% ipython --no-banner

In [1]: import numpy as np

In [2]: np.set_printoptions(precision=2, suppress=True, linewidth=120)

In [3]: def rnd(a):
   ...:     return np.round(a, 2) + 0
   ...: 

In [4]: cent = np.sign(np.array([[0, 0, 3, 3], [2, 4, 0, 3], [2, 5, 0, 0], [3, 0, 0, 4]]))

In [5]: out = (np.tril(cent, -1) + np.eye(4)) @ (np.triu(cent, 1) + np.eye(4))

In [6]: evals = np.array([-4, 3, 0, 3])

In [7]: K = np.rint(out * evals @ np.linalg.inv(out)) + 0

In [8]: print(K)
[[-11.  -4.   4.   7.]
 [-14.  -1.   4.   7.]
 [-14.  -1.   4.   7.]
 [-14.  -4.   4.  10.]]

In [9]: print(np.einsum("ii->", K))
2.0

In [10]: print(rnd(np.linalg.eigvals(K).sum().real))
2.0

In [11]: print(np.kron(np.eye(2, dtype=int), K))
[[-11.  -4.   4.   7.  -0.  -0.   0.   0.]
 [-14.  -1.   4.   7.  -0.  -0.   0.   0.]
 [-14.  -1.   4.   7.  -0.  -0.   0.   0.]
 [-14.  -4.   4.  10.  -0.  -0.   0.   0.]
 [ -0.  -0.   0.   0. -11.  -4.   4.   7.]
 [ -0.  -0.   0.   0. -14.  -1.   4.   7.]
 [ -0.  -0.   0.   0. -14.  -1.   4.   7.]
 [ -0.  -0.   0.   0. -14.  -4.   4.  10.]]

In [12]: r0, g = K[3], K[0]

In [13]: print(r0 @ r0)
328.0

In [14]: pr = (r0 @ g) / (r0 @ r0) * r0

In [15]: print(np.outer(r0, g))
[[ 154.   56.  -56.  -98.]
 [  44.   16.  -16.  -28.]
 [ -44.  -16.   16.   28.]
 [-110.  -40.   40.   70.]]

In [16]: print(np.linalg.matrix_rank(np.outer(r0, g)))
1

In [17]: T = np.stack([K, -3 * K, K[::-1]])

In [18]: print(T.sum(axis=0))
[[  8.   4.  -4.  -4.]
 [ 14.   1.  -4.  -7.]
 [ 14.   1.  -4.  -7.]
 [ 17.   4.  -4. -13.]]

In [19]: print((T @ K.T).shape)
(3, 4, 4)

In [20]: print(T.shape)
(3, 4, 4)

In [21]: J = np.load("out2.npy")

In [22]: print(J)
[[ 0  0  1  0]
 [ 2  0  1  0]
 [ 2  1  2  3]
 [ 1  0  3  2]
 [10  0  6  0]]

In [23]: vec = np.array([-3, -2, -3, 2])

In [24]: y = J @ vec

In [25]: beta, lr = np.zeros(4), 1 / np.linalg.norm(J, 2) ** 2

In [26]: for i in range(8):
    ...:     beta -= lr * J.T @ (J @ beta - y)
    ...:     if i % 2 == 0: print(i, round(np.linalg.norm(J @ beta - y), 2))
    ...: 
0 4.85
2 4.02
4 3.36
6 2.84

In [27]: print(rnd(np.linalg.cond(J)))
45.5
